$ python3 -q
>>> import numpy as np
>>> np.set_printoptions(precision=2, suppress=True, linewidth=200, legacy="1.25")
>>> W0 = np.loadtxt("run17.csv", delimiter=",")
>>> W0
array([[0., 3., 1., 5., 2., 5.],
       [3., 0., 3., 1., 3., 5.],
       [1., 3., 0., 2., 3., 2.],
       [5., 1., 2., 6., 4., 1.],
       [2., 3., 3., 4., 6., 2.],
       [5., 5., 2., 1., 2., 2.]])
>>> x = np.array([4, -9, 2, -5, 1, 6])
>>> y = W0 @ x
>>> beta, lr = np.zeros(6), 1 / np.linalg.norm(W0, 2) ** 2
>>> for i in range(60):
...     beta -= lr * W0.T @ (W0 @ beta - y)
...     if i % 10 == 0: print(i, round(np.linalg.norm(W0 @ beta - y), 2))
... 
0 51.37
10 25.18
20 12.62
30 6.73
40 4.15
50 3.14
>>> beta
array([ 3.42, -8.52,  3.82, -4.63,  0.16,  5.48])
>>> np.all(np.linalg.eigvalsh(W0) > 0)
False
>>> [round(float(np.linalg.det(W0[:i, :i])), 2) + 0 for i in range(1, 7)]
[0.0, -9.0, 18.0, 148.0, 246.0, -7384.0]
>>> round(np.linalg.eigvalsh(W0).min(), 2)
-5.34
>>> rng = np.random.default_rng(3106)
>>> z = rng.permutation(6)
>>> z
array([2, 4, 1, 0, 5, 3])
>>> M2 = W0[z][:, z]
>>> M2
array([[0., 3., 3., 1., 2., 2.],
       [3., 6., 3., 2., 2., 4.],
       [3., 3., 0., 3., 5., 1.],
       [1., 2., 3., 0., 5., 5.],
       [2., 2., 5., 5., 2., 1.],
       [2., 4., 1., 5., 1., 6.]])
>>> np.diag(M2)
array([0., 6., 0., 0., 2., 6.])
>>> round(float(np.linalg.det(M2)), 2), round(float(np.linalg.det(W0[z])), 2)
(-7384.0, 7384.0)
>>> np.sort(np.abs(np.linalg.eigvals(M2)))
array([ 1.2 ,  3.17,  4.41,  4.9 ,  5.34, 16.87])
>>> r0 = np.array([0, -3])
>>> np.array([np.convolve(row, r0, "same") for row in W0])
array([[  0.,   0.,  -9.,  -3., -15.,  -6.],
       [  0.,  -9.,   0.,  -9.,  -3.,  -9.],
       [  0.,  -3.,  -9.,   0.,  -6.,  -9.],
       [  0., -15.,  -3.,  -6., -18., -12.],
       [  0.,  -6.,  -9.,  -9., -12., -18.],
       [  0., -15., -15.,  -6.,  -3.,  -6.]])
>>> np.polyval(r0, W0[1])
array([-3., -3., -3., -3., -3., -3.])
>>> A = np.loadtxt("arr.csv", delimiter=",")
>>> A
array([[4., 1., 0., 0., 0., 0.],
       [0., 4., 1., 0., 0., 0.],
       [0., 0., 4., 1., 0., 0.],
       [0., 0., 0., 4., 1., 0.],
       [0., 0., 0., 0., 4., 1.],
       [0., 0., 0., 0., 0., 4.]])
>>> z = rng.permutation(6)
>>> z
array([5, 1, 0, 3, 4, 2])
>>> M2 = A[z][:, z]
>>> np.sort(np.abs(np.linalg.eigvals(M2)))
array([4., 4., 4., 4., 4., 4.])
>>> np.diag(M2)
array([4., 4., 4., 4., 4., 4.])
>>> M2 = np.array([[2, -2, 0, 3, -3], [5, -4, 5, -1, -4]])
>>> data = np.block([[np.zeros((2, 2)), M2], [M2.T, np.zeros((5, 5))]])
>>> data
array([[ 0.,  0.,  2., -2.,  0.,  3., -3.],
       [ 0.,  0.,  5., -4.,  5., -1., -4.],
       [ 2.,  5.,  0.,  0.,  0.,  0.,  0.],
       [-2., -4.,  0.,  0.,  0.,  0.,  0.],
       [ 0.,  5.,  0.,  0.,  0.,  0.,  0.],
       [ 3., -1.,  0.,  0.,  0.,  0.,  0.],
       [-3., -4.,  0.,  0.,  0.,  0.,  0.]])
>>> z = rng.permutation(7)
>>> z
array([2, 4, 6, 5, 1, 3, 0])
>>> M2 = data[z][:, z]
>>> np.trace(M2)
0.0
>>> np.diag(M2)
array([0., 0., 0., 0., 0., 0., 0.])
>>> np.round(np.linalg.det(M2), 2), np.round(np.linalg.det(data[z]), 2)
(0.0, 0.0)
>>> M2
array([[ 0.,  0.,  0.,  0.,  5.,  0.,  2.],
       [ 0.,  0.,  0.,  0.,  5.,  0.,  0.],
       [ 0.,  0.,  0.,  0., -4.,  0., -3.],
       [ 0.,  0.,  0.,  0., -1.,  0.,  3.],
       [ 5.,  5., -4., -1.,  0., -4.,  0.],
       [ 0.,  0.,  0.,  0., -4.,  0., -2.],
       [ 2.,  0., -3.,  3.,  0., -2.,  0.]])
>>> np.round(np.sort(np.abs(np.linalg.eigvals(M2))), 2) + 0
array([0.  , 0.  , 0.  , 3.9 , 3.9 , 9.68, 9.68])
>>> np.allclose(M2, data)
False
>>> E = np.array([[-0.21, -0.39, 0.47],
...     [0.2, 0.38, -0.5],
...     [0.41, 0.79, -1.01],
...     [0.03, 0.0, 0.01],
...     [-0.39, -0.8, 1.02],
...     [-0.42, -0.8, 1.01],
...     [0.38, 0.76, -0.98],
...     [0.18, 0.42, -0.53],
...     [0.0, -0.02, -0.01],
...     [-0.26, -0.38, 0.48],
...     [0.18, 0.36, -0.48],
...     [-0.01, 0.04, 0.01],
...     [0.4, 0.78, -1.01],
...     [-0.39, -0.8, 1.01],
...     [0.18, 0.42, -0.54],
...     [0.02, 0.02, 0.0],
...     [0.22, 0.39, -0.51],
...     [0.4, 0.8, -0.99],
...     [-0.01, 0.02, -0.03]])
>>> U, sigma, VT = np.linalg.svd(E)
>>> np.argmax(sigma[:-1] / (sigma[1:] + 1e-6)) + 1
1
>>> M2 = U[:, :1] @ np.diag(sigma[:1]) @ VT[:1]
>>> np.linalg.matrix_rank(E, rtol=0.05)
1
>>> M2.round(2) + 0
array([[-0.19, -0.38,  0.48],
       [ 0.2 ,  0.39, -0.49],
       [ 0.4 ,  0.79, -1.01],
       [ 0.  ,  0.  ,  0.  ],
       [-0.41, -0.8 ,  1.02],
       [-0.41, -0.8 ,  1.02],
       [ 0.39,  0.76, -0.97],
       [ 0.21,  0.41, -0.52],
       [ 0.  ,  0.  ,  0.  ],
       [-0.2 , -0.39,  0.5 ],
       [ 0.19,  0.37, -0.47],
       [ 0.  ,  0.01, -0.01],
       [ 0.4 ,  0.79, -1.  ],
       [-0.4 , -0.79,  1.01],
       [ 0.21,  0.42, -0.53],
       [ 0.01,  0.01, -0.01],
       [ 0.2 ,  0.4 , -0.51],
       [ 0.4 ,  0.79, -1.  ],
       [ 0.01,  0.02, -0.02]])
>>> w, vecs = np.linalg.eigh(data)
>>> x = np.array([-2, 2, 1, -2, 0, 3, 1])
>>> (np.sign(vecs[:, -1].round(6)) == np.sign(vecs[0, -1].round(6))).astype(int)
array([1, 1, 1, 0, 1, 1, 0])
>>> np.abs(data).sum(axis=1).max(), round(np.abs(w).max(), 2)
(19.0, 9.68)
>>> np.linalg.eigvalsh(data[1:, 1:])
array([-9.11,  0.  ,  0.  ,  0.  ,  0.  ,  9.11])
>>> D = np.linalg.norm(E[:, None] - E[None], axis=-1)
>>> np.flatnonzero(D[8] < D.mean() / 2)
array([ 3,  8, 11, 15, 18])
>>> np.linalg.matrix_rank(D ** 2)
5
>>> D.mean(axis=1).argmax()
5
>>> D[8]
array([0.64, 0.66, 1.35, 0.04, 1.35, 1.35, 1.3 , 0.7 , 0.  , 0.66, 0.63, 0.06, 1.34, 1.34, 0.71, 0.05, 0.68, 1.34, 0.05])
>>> C2 = np.cov(E, rowvar=False)
>>> C2
array([[ 0.08,  0.15, -0.19],
       [ 0.15,  0.29, -0.37],
       [-0.19, -0.37,  0.47]])
>>> C2.shape
(3, 3)
>>> np.corrcoef(E.T)
array([[ 1.,  1., -1.],
       [ 1.,  1., -1.],
       [-1., -1.,  1.]])
>>> np.round(np.polyfit(E[:, 1], E[:, 2], 1), 2) + 0
array([-1.27,  0.  ])
>>> np.argwhere(np.triu(np.abs(np.corrcoef(E.T)) > 0.8, 1))
array([[0, 1],
       [0, 2],
       [1, 2]])
>>> z = rng.permutation(3)
>>> M2 = E[:, z] * rng.choice([-1, 1], 3)
>>> M2
array([[-0.21,  0.39, -0.47],
       [ 0.2 , -0.38,  0.5 ],
       [ 0.41, -0.79,  1.01],
       [ 0.03, -0.  , -0.01],
       [-0.39,  0.8 , -1.02],
       [-0.42,  0.8 , -1.01],
       [ 0.38, -0.76,  0.98],
       [ 0.18, -0.42,  0.53],
       [ 0.  ,  0.02,  0.01],
       [-0.26,  0.38, -0.48],
       [ 0.18, -0.36,  0.48],
       [-0.01, -0.04, -0.01],
       [ 0.4 , -0.78,  1.01],
       [-0.39,  0.8 , -1.01],
       [ 0.18, -0.42,  0.54],
       [ 0.02, -0.02, -0.  ],
       [ 0.22, -0.39,  0.51],
       [ 0.4 , -0.8 ,  0.99],
       [-0.01, -0.02,  0.03]])
>>> U, _, VT = np.linalg.svd(E.T @ M2)
>>> np.round(U @ VT, 2) + 0
array([[ 1.,  0.,  0.],
       [ 0., -1.,  0.],
       [ 0.,  0., -1.]])
>>> z
array([0, 1, 2])
>>> np.round(np.linalg.lstsq(E, M2)[0], 2) + 0
array([[ 1.,  0.,  0.],
       [ 0., -1.,  0.],
       [ 0.,  0., -1.]])
>>> F = np.load("out10.npy")
>>> F
array([[-2, -1,  1],
       [ 0, -2, -2],
       [ 0,  0,  0]])
>>> P = np.triu(np.array([[5, -1, 5], [-5, -4, -4], [-1, 4, 0]]), 1) + np.eye(3)
>>> M2 = P @ F @ np.linalg.inv(P)
>>> round(np.linalg.det(M2), 2)
0.0
>>> np.trace(M2), np.trace(F)
(-4.0, -4)
>>> U, sigma, VT = np.linalg.svd(F)
>>> vecs = VT[:(sigma > 1e-8).sum()]
>>> x = F[2] + 4 * F[1] + rng.integers(2) * np.eye(3)[1]
>>> x
array([ 0., -8., -8.])
>>> np.diag(vecs.T @ vecs)
array([0.67, 0.67, 0.67])
>>> vecs.T @ vecs
array([[ 0.67,  0.33, -0.33],
       [ 0.33,  0.67,  0.33],
       [-0.33,  0.33,  0.67]])
>>> M2 = np.array([[2, -1, 2], [-2, -1, 0]])
>>> cent = np.kron(M2, F)
>>> round(float(np.linalg.norm(cent, 2)), 2), np.round(np.linalg.norm(M2, 2) * np.linalg.norm(F, 2), 2)
(9.21, 9.21)
>>> np.linalg.matrix_rank(cent)
4
>>> cent.shape
(6, 9)
>>> cent
array([[-4, -2,  2,  2,  1, -1, -4, -2,  2],
       [ 0, -4, -4,  0,  2,  2,  0, -4, -4],
       [ 0,  0,  0,  0,  0,  0,  0,  0,  0],
       [ 4,  2, -2,  2,  1, -1,  0,  0,  0],
       [ 0,  4,  4,  0,  2,  2,  0,  0,  0],
       [ 0,  0,  0,  0,  0,  0,  0,  0,  0]])
>>> m1 = np.load("test6.npy")
>>> m1
array([[ 40,   8,  -5,  -1],
       [-40, -32,   5,   4],
       [ 10,   2,  10,   2],
       [-10,  -8, -10,  -8]])
>>> r0 = np.array([0, -2, -2, -1])
>>> M2 = m1 + np.outer(r0, np.eye(4)[0])
>>> np.linalg.matrix_rank(M2 - m1)
1
>>> round(np.linalg.det(M2) / np.linalg.det(m1), 2), round(1 + np.linalg.solve(m1, r0)[0], 2)
(0.95, 0.95)
>>> np.linalg.matrix_rank(np.linalg.inv(M2) - np.linalg.inv(m1), tol=1e-8)
1
>>> M2
array([[ 40.,   8.,  -5.,  -1.],
       [-42., -32.,   5.,   4.],
       [  8.,   2.,  10.,   2.],
       [-11.,  -8., -10.,  -8.]])
